>>> import numpy as np
>>> from numpy import linalg as LA
>>> np.set_printoptions(precision=3, suppress=True, linewidth=200)
>>> data = np.loadtxt("w.csv", delimiter=",")
>>> data
array([[0.087, 0.087, 0.043, 0.043, 0.043, 0.043, 0.087, 0.   , 0.13 , 0.043, 0.13 , 0.13 , 0.043, 0.087],
       [0.103, 0.103, 0.103, 0.034, 0.   , 0.103, 0.034, 0.103, 0.103, 0.103, 0.069, 0.   , 0.103, 0.034],
       [0.033, 0.067, 0.067, 0.1  , 0.1  , 0.067, 0.   , 0.1  , 0.1  , 0.1  , 0.067, 0.1  , 0.033, 0.067],
       [0.045, 0.045, 0.136, 0.091, 0.045, 0.045, 0.091, 0.091, 0.045, 0.045, 0.136, 0.045, 0.091, 0.045],
       [0.095, 0.   , 0.095, 0.095, 0.143, 0.143, 0.048, 0.048, 0.048, 0.095, 0.048, 0.048, 0.048, 0.048],
       [0.038, 0.077, 0.115, 0.115, 0.038, 0.154, 0.115, 0.038, 0.077, 0.115, 0.   , 0.115, 0.   , 0.   ],
       [0.   , 0.071, 0.036, 0.036, 0.036, 0.071, 0.071, 0.107, 0.107, 0.036, 0.107, 0.107, 0.107, 0.107],
       [0.136, 0.091, 0.045, 0.045, 0.136, 0.   , 0.   , 0.045, 0.   , 0.136, 0.136, 0.045, 0.045, 0.136],
       [0.065, 0.065, 0.032, 0.097, 0.032, 0.065, 0.065, 0.032, 0.129, 0.097, 0.065, 0.065, 0.097, 0.097],
       [0.158, 0.053, 0.053, 0.   , 0.105, 0.   , 0.105, 0.053, 0.053, 0.105, 0.158, 0.158, 0.   , 0.   ],
       [0.13 , 0.043, 0.   , 0.043, 0.043, 0.13 , 0.043, 0.13 , 0.043, 0.13 , 0.174, 0.   , 0.   , 0.087],
       [0.125, 0.125, 0.083, 0.   , 0.125, 0.083, 0.042, 0.083, 0.042, 0.083, 0.042, 0.042, 0.042, 0.083],
       [0.105, 0.053, 0.053, 0.   , 0.105, 0.053, 0.158, 0.105, 0.   , 0.053, 0.158, 0.105, 0.053, 0.   ],
       [0.111, 0.   , 0.   , 0.074, 0.074, 0.111, 0.074, 0.111, 0.074, 0.   , 0.037, 0.111, 0.074, 0.148]])
>>> r0, g = data[7], data[12]
>>> np.round(r0 @ r0, 3)
np.float64(0.112)
>>> np.round(r0 @ g, 3)
np.float64(0.077)
>>> pr = (r0 @ g) / (r0 @ r0) * r0
>>> g - pr
array([ 0.012, -0.01 ,  0.021, -0.031,  0.012,  0.053,  0.158,  0.074,  0.   , -0.041,  0.064,  0.074,  0.021, -0.094])
>>> LA.matrix_rank(np.outer(r0, g))
np.int64(1)
>>> np.round((g - pr) @ r0, 3)
np.float64(0.0)
>>> pr
array([0.094, 0.062, 0.031, 0.031, 0.094, 0.   , 0.   , 0.031, 0.   , 0.094, 0.094, 0.031, 0.031, 0.094])
>>> out = np.array([[2, 0],
...     [3, 0],
...     [2, 2],
...     [1, 0],
...     [0, 1],
...     [2, 0],
...     [1, 2],
...     [0, 3],
...     [0, 0],
...     [1, 0],
...     [0, 2],
...     [3, 2],
...     [3, 2],
...     [1, 0]])
>>> np.einsum("ij,ij->i", data, data)
array([0.093, 0.094, 0.084, 0.087, 0.093, 0.107, 0.089, 0.112, 0.082, 0.119, 0.115, 0.09 , 0.108, 0.1  ])
